$ ipython --no-banner

In [1]: import numpy as np

In [2]: from numpy import linalg as LA

In [3]: np.set_printoptions(suppress=True, linewidth=140)

In [4]: def tidy(a):
   ...:     return np.round(a, 2) + 0
   ...: 

In [5]: W0 = np.load("m.npy")

In [6]: W0
Out[6]: 
array([[  0,  -4,   0,   0],
       [  3,   1,   0,   0],
       [  0, -20,   0,  -8],
       [ 15,   5,   6,   2]])

In [7]: x0 = np.array([3, 3, -3, -2])

In [8]: target = W0 @ x0

In [9]: coef, lr = np.zeros(4), 1 / LA.norm(W0, 2) ** 2

In [10]: for i in range(40):
    ...:     coef -= lr * W0.T @ (W0 @ coef - target)
    ...:     if i % 10 == 0: print(i, round(LA.norm(W0 @ coef - target), 2))
    ...: 
0 10.79
10 6.56
20 6.3
30 6.06

In [11]: tidy(coef)
Out[11]: array([1.75, 2.14, 0.24, 0.23])

In [12]: tidy(LA.cond(W0))
Out[12]: np.float64(22.4)

In [13]: B = LA.inv(W0)

In [14]: tidy(LA.cond(W0))
Out[14]: np.float64(22.4)

In [15]: tidy(LA.inv(B))
Out[15]: 
array([[  0.,  -4.,   0.,   0.],
       [  3.,   1.,   0.,   0.],
       [  0., -20.,   0.,  -8.],
       [ 15.,   5.,   6.,   2.]])

In [16]: (np.abs(B) > 1e-9).astype(int)
Out[16]: 
array([[1, 1, 0, 0],
       [1, 0, 0, 0],
       [1, 1, 1, 1],
       [1, 0, 1, 0]])

In [17]: tidy(W0 @ B)
Out[17]: 
array([[1., 0., 0., 0.],
       [0., 1., 0., 0.],
       [0., 0., 1., 0.],
       [0., 0., 0., 1.]])

In [18]: tidy(LA.det(W0) * LA.det(B))
Out[18]: np.float64(1.0)

In [19]: tidy(B)
Out[19]: 
array([[ 0.08,  0.33,  0.  ,  0.  ],
       [-0.25,  0.  ,  0.  ,  0.  ],
       [-0.21, -0.83,  0.04,  0.17],
       [ 0.62,  0.  , -0.12,  0.  ]])
